$ ipython --no-banner

In [1]: import numpy as np

In [2]: np.set_printoptions(precision=3, suppress=True, linewidth=160)

In [3]: rnd = lambda a: np.round(a, 3) + 0

In [4]: m1 = np.load("a.npy")

In [5]: print(m1)
[[4. 3. 3. 0. 0. 3. 0. 3. 0. 0. 0. 0. 0.]
 [3. 4. 3. 0. 0. 3. 0. 3. 0. 0. 0. 0. 0.]
 [3. 3. 4. 0. 0. 3. 0. 3. 0. 0. 0. 0. 0.]
 [0. 0. 0. 4. 3. 0. 3. 0. 3. 3. 3. 3. 3.]
 [0. 0. 0. 3. 4. 0. 3. 0. 3. 3. 3. 3. 3.]
 [3. 3. 3. 0. 0. 4. 0. 3. 0. 0. 0. 0. 0.]
 [0. 0. 0. 3. 3. 0. 4. 0. 3. 3. 3. 3. 3.]
 [3. 3. 3. 0. 0. 3. 0. 4. 0. 0. 0. 0. 0.]
 [0. 0. 0. 3. 3. 0. 3. 0. 4. 3. 3. 3. 3.]
 [0. 0. 0. 3. 3. 0. 3. 0. 3. 4. 3. 3. 3.]
 [0. 0. 0. 3. 3. 0. 3. 0. 3. 3. 4. 3. 3.]
 [0. 0. 0. 3. 3. 0. 3. 0. 3. 3. 3. 4. 3.]
 [0. 0. 0. 3. 3. 0. 3. 0. 3. 3. 3. 3. 4.]]

In [6]: print(np.allclose(m1, m1.T))
True

In [7]: print(rnd(np.linalg.det(m1)))
400.0

In [8]: print(np.trace(m1))
52.0

In [9]: np.linalg.determinant(m1)
---------------------------------------------------------------------------
AttributeError                            Traceback (most recent call last)
Cell In[9], line 1
----> 1 np.linalg.determinant(m1)

AttributeError: module 'numpy.linalg' has no attribute 'determinant'

In [10]: print(rnd(np.sort(np.abs(np.linalg.eigvals(m1)))))
[ 1.  1.  1.  1.  1.  1.  1.  1.  1.  1.  1. 16. 25.]

In [11]: evals, vecs = np.linalg.eigh(m1)

In [12]: print((evals > 1e-8).sum(), (evals < -1e-8).sum())
13 0

In [13]: print(rnd(np.linalg.svd(m1, compute_uv=False)))
[25. 16.  1.  1.  1.  1.  1.  1.  1.  1.  1.  1.  1.]

In [14]: print([round(float(x), 3) for x in np.linalg.svd(m1, compute_uv=False)[:3]])
[25.0, 16.0, 1.0]

In [15]: print(np.argsort(-np.linalg.norm(m1, axis=0).round(6), kind="stable")[:3])
[3 4 6]

In [16]: rng = np.random.default_rng(81820)

In [17]: out = m1 + rng.integers(-2, 3, (13, 2)) @ rng.integers(-2, 3, (2, 13))

In [18]: print(out)
[[ 6. -1.  5.  2. -2. -1. -2.  5. -2.  0.  0. -4.  2.]
 [ 3.  8. -1. -6.  4. 11.  6. -3.  2.  4.  0.  8. -2.]
 [ 3.  5.  2. -3.  2.  7.  3.  0.  1.  2.  0.  4. -1.]
 [-2.  4. -2.  2.  5.  4.  5. -2.  5.  3.  3.  7.  1.]
 [-2.  4. -2.  1.  6.  4.  5. -2.  5.  3.  3.  7.  1.]
 [ 6. -1.  4.  0. -1.  2.  0.  3. -2.  2.  0. -2.  2.]
 [ 1.  0. -1.  1.  4.  2.  6. -2.  3.  5.  3.  5.  3.]
 [ 3. -1.  7.  6. -4. -5. -6. 10. -2. -4.  0. -8.  2.]
 [ 0.  2. -2.  0.  5.  4.  6. -3.  5.  5.  3.  7.  2.]
 [-1.  0.  1.  5.  2. -2.  1.  2.  3.  2.  3.  1.  3.]
 [ 4. -4.  0.  1.  3.  0.  5. -2.  1.  7.  4.  3.  5.]
 [ 0. -2.  2.  6.  1. -4.  0.  3.  2.  1.  3.  0.  4.]
 [ 2. -2.  0.  2.  3.  0.  4. -1.  2.  5.  3.  3.  5.]]

In [19]: print(rnd(np.linalg.svd(out - m1, compute_uv=False)))
[33.228 12.996  0.     0.     0.     0.     0.     0.     0.     0.     0.     0.     0.   ]

In [20]: U, sig, VT = np.linalg.svd(m1)

In [21]: print(np.argmax(sig[:-1] / (sig[1:] + 1e-6)) + 1)
2

In [22]: print(rnd(sig))
[25. 16.  1.  1.  1.  1.  1.  1.  1.  1.  1.  1.  1.]

In [23]: out = U[:, :2] @ np.diag(sig[:2]) @ VT[:2]

In [24]: print(rnd(np.abs(m1 - out).max()))
0.875

In [25]: print(rnd(np.linalg.norm(m1 - out) / np.linalg.norm(m1)))
0.111

In [26]: print(np.linalg.matrix_rank(m1, rtol=0.05))
2

In [27]: J = np.load("mat.npy")

In [28]: print(J)
[[-2 -5 -5 -2 -5 -4 -4  0  0 -4]
 [ 1 -2 -2  1 -2 -1 -1  3  3 -1]
 [ 0 -3 -3  0 -3 -2 -2  2  2 -2]
 [ 2 -1 -1  2 -1  0  0  4  4  0]
 [-2 -5 -5 -2 -5 -4 -4  0  0 -4]
 [ 1 -2 -2  1 -2 -1 -1  3  3 -1]
 [ 1 -2 -2  1 -2 -1 -1  3  3 -1]
 [-2 -5 -5 -2 -5 -4 -4  0  0 -4]
 [ 2 -1 -1  2 -1  0  0  4  4  0]]

In [29]: # column 2 repeats column 1

In [30]: print(np.argsort(-np.linalg.norm(J, axis=0).round(6), kind="stable")[:3])
[1 2 4]

In [31]: print(np.linalg.matrix_rank(J, rtol=0.1))
2

In [32]: print(np.linalg.cond(J) > 100)
True
